In [1]: import numpy as np

In [2]: from numpy import linalg as LA

In [3]: np.set_printoptions(suppress=True, linewidth=100)

In [4]: def rd(a):
   ...:     return np.round(a, 3) + 0
   ...: 

In [5]: J = np.load("data.npy")

In [6]: J
Out[6]: 
array([[ 0.113, -0.129,  0.595,  0.074,  0.638],
       [-0.054, -1.456,  2.208,  0.306,  1.444],
       [-0.01 , -2.053,  2.555, -0.033,  0.494],
       [ 0.049, -1.106,  1.703,  0.096,  0.972]])

In [7]: U, s, Vt = LA.svd(J, full_matrices=False)

In [8]: rd(Vt @ Vt.T)
Out[8]: 
array([[1., 0., 0., 0.],
       [0., 1., 0., 0.],
       [0., 0., 1., 0.],
       [0., 0., 0., 1.]])

In [9]: rd(np.sqrt((s ** 2).sum())), rd(LA.norm(J))
Out[9]: (np.float64(5.103), np.float64(5.103))

In [10]: rd(U.T @ J @ Vt.T)
Out[10]: 
array([[5.   , 0.   , 0.   , 0.   ],
       [0.   , 0.999, 0.   , 0.   ],
       [0.   , 0.   , 0.2  , 0.   ],
       [0.   , 0.   , 0.   , 0.04 ]])

In [11]: print(rd(np.abs(Vt[0])))
[0.    0.543 0.765 0.043 0.343]

In [12]: (s > 1e-8).sum()
Out[12]: np.int64(4)

In [13]: rd(s)
Out[13]: array([5.   , 0.999, 0.2  , 0.04 ])

In [14]: np.abs(U[:, 0]).round(6).argmax()
Out[14]: np.int64(2)

In [15]: U.shape, s.shape, Vt.shape
Out[15]: ((4, 4), (4,), (4, 5))

In [16]: w1 = np.array([[2, 0, 2, 2],
    ...:     [1, -1, 1, 3],
    ...:     [3, 0, 2, -1],
    ...:     [0, 3, -2, 0],
    ...:     [1, -1, -3, -1]])

In [17]: coef = np.array([5, 2, 2, 7])

In [18]: hid = np.maximum(J @ w1 + coef, 0)

In [19]: LA.matrix_rank(hid)
Out[19]: np.int64(4)

In [20]: (hid > 0).mean(axis=0)
Out[20]: array([1.  , 1.  , 0.75, 0.5 ])

In [21]: (hid > 0).astype(int)
Out[21]: 
array([[1, 1, 1, 1],
       [1, 1, 0, 0],
       [1, 1, 1, 0],
       [1, 1, 1, 1]])

In [22]: Z = np.array([[1, 2], [0, 1], [0, 0], [2, 1]])

In [23]: rd(hid @ Z)
Out[23]: 
array([[18.732, 22.359],
       [11.504, 25.938],
       [11.086, 25.632],
       [12.283, 23.673]])
